$ ipython --no-banner

In [1]: import numpy as np

In [2]: import numpy.linalg as la

In [3]: np.set_printoptions(suppress=True, linewidth=160)

In [4]: cent = np.array([[-1.2, 0.9, -0.5, 1.1, -0.3, 0.5, -0.1, 0.3, -0.4],
   ...:     [0.1, 0.3, 1.3, -0.1, -0.5, 0.3, 1.2, 1.0, -1.8]])

In [5]: rng = np.random.default_rng(633)

In [6]: arr = np.array([[-3, -2],
   ...:     [-3, 1],
   ...:     [3, 1],
   ...:     [0, 2],
   ...:     [2, 2],
   ...:     [-3, 0],
   ...:     [2, -2],
   ...:     [1, 3],
   ...:     [-2, 3],
   ...:     [3, -1]]) @ cent + 0.3 * rng.normal(size=(10, 9))

In [7]: arr.round(2)
Out[7]: 
array([[ 2.96, -3.23, -1.65, -3.07,  1.7 , -2.6 , -1.97, -2.9 ,  4.87],
       [ 3.22, -2.53,  3.47, -3.55,  0.4 , -0.79,  1.89,  0.55, -1.03],
       [-3.42,  3.11, -0.13,  2.83, -1.37,  1.71,  0.54,  1.64, -2.94],
       [-0.15,  0.42,  2.87,  0.01, -0.68,  0.81,  2.66,  2.08, -2.99],
       [-1.9 ,  2.18,  1.54,  2.22, -1.66,  1.52,  2.64,  2.74, -4.88],
       [ 3.34, -3.04,  1.47, -3.22,  1.1 , -1.14,  0.22, -0.48,  0.96],
       [-2.82,  1.48, -3.99,  2.56,  0.72,  0.33, -2.31, -1.04,  3.17],
       [-0.87,  1.47,  2.98,  0.89, -2.28,  1.55,  3.56,  3.3 , -5.97],
       [ 2.89, -0.69,  4.57, -2.23, -0.78,  0.01,  3.84,  2.2 , -4.86],
       [-3.75,  2.27, -3.1 ,  3.13, -0.17,  1.37, -1.73, -0.23,  0.59]])

In [8]: U, sig, VT = la.svd(arr)

In [9]: np.argmax(sig[:-1] / (sig[1:] + 1e-6)) + 1
Out[9]: np.int64(2)

In [10]: other = U[:, :2] @ np.diag(sig[:2]) @ VT[:2]

In [11]: np.round(np.abs(arr - other).max(), 2)
Out[11]: np.float64(0.52)

In [12]: round(float(la.norm(arr - other, 2)), 2), round(float(sig[2]), 2)
Out[12]: (1.3, 1.3)

In [13]: la.matrix_rank(arr, rtol=0.05)
Out[13]: np.int64(4)

In [14]: np.round(la.norm(arr - other) / la.norm(arr), 2)
Out[14]: np.float64(0.09)
